% ipython --no-banner

In [1]: import numpy as np

In [2]: np.set_printoptions(precision=2, suppress=True, linewidth=100)

In [3]: r0 = np.array([2, 5, 2, 3, 4, 4, 1, 0])

In [4]: rng = np.random.default_rng(2644)

In [5]: X = np.outer(rng.normal(size=22), r0) + 0.3 * rng.normal(size=(22, 8))

In [6]: print(X)
[[ -0.33  -0.96  -0.21  -1.    -1.37  -1.12  -0.42  -0.03]
 [ -0.15   0.13  -0.54   0.28  -0.23  -0.12  -0.27  -0.11]
 [  0.69   1.09   0.48   0.67   1.42   0.5    0.39   0.21]
 [ -2.75  -9.04  -3.85  -5.72  -6.71  -7.37  -1.49  -0.11]
 [ -1.81  -4.81  -2.26  -3.2   -4.48  -4.31  -1.24  -0.11]
 [ -1.81  -4.38  -2.45  -2.98  -3.93  -4.15  -0.65  -0.09]
 [ -1.8   -4.31  -1.66  -2.3   -3.51  -3.53  -0.55  -0.28]
 [ -6.2  -14.71  -5.64  -9.3  -12.11 -11.64  -3.1   -0.12]
 [  0.85   2.7    0.7    1.8    1.79   1.87   0.54   0.1 ]
 [ -0.29   0.42  -0.25   0.37  -0.66  -0.78   0.4    0.03]
 [  0.94   2.07   0.97   1.35   1.52   2.55   0.39  -0.22]
 [  2.87   6.97   3.03   3.83   5.81   5.89   1.91  -0.15]
 [ -0.72  -2.2   -0.55  -1.32  -1.97  -1.38  -0.61  -0.03]
 [ -0.38  -1.75  -0.65  -1.15  -1.4   -1.21   0.24   0.38]
 [ -1.35  -3.67  -0.94  -1.91  -2.83  -2.84  -0.47  -0.58]
 [ -0.59  -2.74  -1.9   -1.47  -2.17  -2.1   -0.46   0.07]
 [  0.79   2.78   1.15   1.45   2.13   1.92   0.5    0.63]
 [ -2.41  -5.61  -2.63  -3.51  -4.77  -4.22  -0.71  -0.19]
 [  4.38  10.5    4.23   6.03   8.7    8.24   1.96   0.05]
 [  1.22   3.69   0.9    2.09   1.82   2.33   0.52  -0.13]
 [ -0.38  -0.76  -0.39   0.17  -0.41  -0.58  -0.17  -0.5 ]
 [ -1.    -1.84  -1.2   -1.39  -1.86  -1.98  -0.68   0.59]]

In [7]: d = np.linalg.norm(X[:, None] - X[None], axis=-1)

In [8]: print(d.shape)
(22, 22)

In [9]: print(d[19].round(6).argsort(kind="stable")[:4])
[19  8 16 10]

In [10]: print(np.linalg.matrix_rank(d ** 2))
10

In [11]: print((d + 1e9 * np.eye(22)).round(6).argmin(axis=1))
[13 20  8 17  5  4  5  3 16  1  8 18 21  0  6 21  8  4 11  8  1 12]

In [12]: print(np.flatnonzero(d[19] < d.mean() / 2))
[ 2  8 10 16 19]

In [13]: Xc = X - X.mean(axis=0)

In [14]: left, sig, Vt = np.linalg.svd(Xc, full_matrices=False)

In [15]: print(np.abs(Vt[-1]))
[0.52 0.31 0.27 0.49 0.38 0.01 0.03 0.42]

In [16]: print(np.linalg.matrix_rank(Xc))
8

In [17]: Xc = X - X.mean(axis=0)

In [18]: V = np.linalg.svd(Xc)[2][:1]

In [19]: out = Xc - Xc @ V.T @ V

In [20]: print((Xc @ V.T).std(axis=0))
[8.95]

In [21]: print(out.std(axis=0))
[0.25 0.27 0.31 0.27 0.26 0.27 0.25 0.28]

In [22]: print(np.round(np.linalg.norm(out) / np.linalg.norm(Xc), 2))
0.09

In [23]: print(np.cov(Xc @ V.T, rowvar=False))
83.91734317505374

In [24]: print(np.linalg.norm(out, axis=1).round(6).argmax())
9

In [25]: M = np.array([[-2, -2, 2, -1, -1, 0],
    ...:     [1, 1, -2, 1, 2, 2],
    ...:     [-1, -2, -2, -1, -2, -2],
    ...:     [0, 2, -2, 0, 1, 2],
    ...:     [-1, -2, 0, 1, 0, 1],
    ...:     [-1, -1, 2, 1, -2, -2]])

In [26]: gram = M.T @ M

In [27]: print(gram)
[[ 8 10 -6  2  8  5]
 [10 18 -8  2 12 10]
 [-6 -8 20  0 -8 -8]
 [ 2  2  0  5  3  3]
 [ 8 12 -8  3 14 14]
 [ 5 10 -8  3 14 17]]

In [28]: print((M @ M.T).shape)
(6, 6)

In [29]: print(np.diag(gram))
[ 8 18 20  5 14 17]

In [30]: data = np.load("a.npy")

In [31]: print(data)
[[0 1 1 1]
 [1 0 0 1]
 [1 0 0 1]
 [1 1 1 0]]

In [32]: # symmetric

In [33]: print(np.trace(data @ data @ data) // 6)
2

In [34]: L = np.diag(data.sum(axis=1)) - data

In [35]: print((np.linalg.eigvalsh(L) < 1e-8).sum())
1

In [36]: print(np.round(np.linalg.eigvalsh(L), 2) + 0)
[0. 2. 4. 4.]

In [37]: print(np.linalg.matrix_rank(L))
3

In [38]: left, sig, Vt = np.linalg.svd(data)

In [39]: V = Vt[:(sig > 1e-8).sum()]

In [40]: x0 = data[3] + 4 * data[2] + rng.integers(2) * np.eye(4)[1]

In [41]: print(x0)
[5. 2. 1. 4.]

In [42]: print(np.allclose(V.T @ V @ x0, x0))
False

In [43]: print(np.linalg.matrix_rank(np.vstack([data, x0])))
4

In [44]: m1 = np.loadtxt("dump.csv", delimiter=",")

In [45]: print(m1.round(2) + 0)
[[-0.24 -0.84  0.02 -0.23 -0.42]
 [ 0.61  0.03 -0.48 -0.62 -0.11]
 [-0.37 -0.23 -0.34 -0.25  0.8 ]
 [-0.24  0.28  0.61 -0.7   0.  ]
 [ 0.61 -0.4   0.53  0.1   0.42]]

In [46]: x0 = np.array([2, 0, 1, 1, 1])

In [47]: print(5 - np.linalg.matrix_rank(m1 - np.eye(5), tol=1e-8))
1

In [48]: print(np.sort(np.abs(np.degrees(np.angle(np.linalg.eigvals(m1))))))
[  0.    93.62  93.62 147.98 147.98]

In [49]: print(np.abs(np.linalg.eigvals(m1)))
[1. 1. 1. 1. 1.]

In [50]: print([p for p in range(1, 25) if np.allclose(np.linalg.matrix_power(m1, p), np.eye(5))])
[]

In [51]: print(np.round(m1.T @ (m1 @ x0), 2) + 0)
[2. 0. 1. 1. 1.]

In [52]: r0, g = m1[4], m1[3]

In [53]: print(r0 @ g)
0.0

In [54]: pr = (r0 @ g) / (r0 @ r0) * r0

In [55]: print(np.round(g - pr, 2) + 0)
[-0.24  0.28  0.61 -0.7   0.  ]

In [56]: print(pr)
[ 0. -0.  0.  0.  0.]

In [57]: print(round(np.linalg.norm(r0 + g) ** 2 + np.linalg.norm(r0 - g) ** 2, 2))
4.0
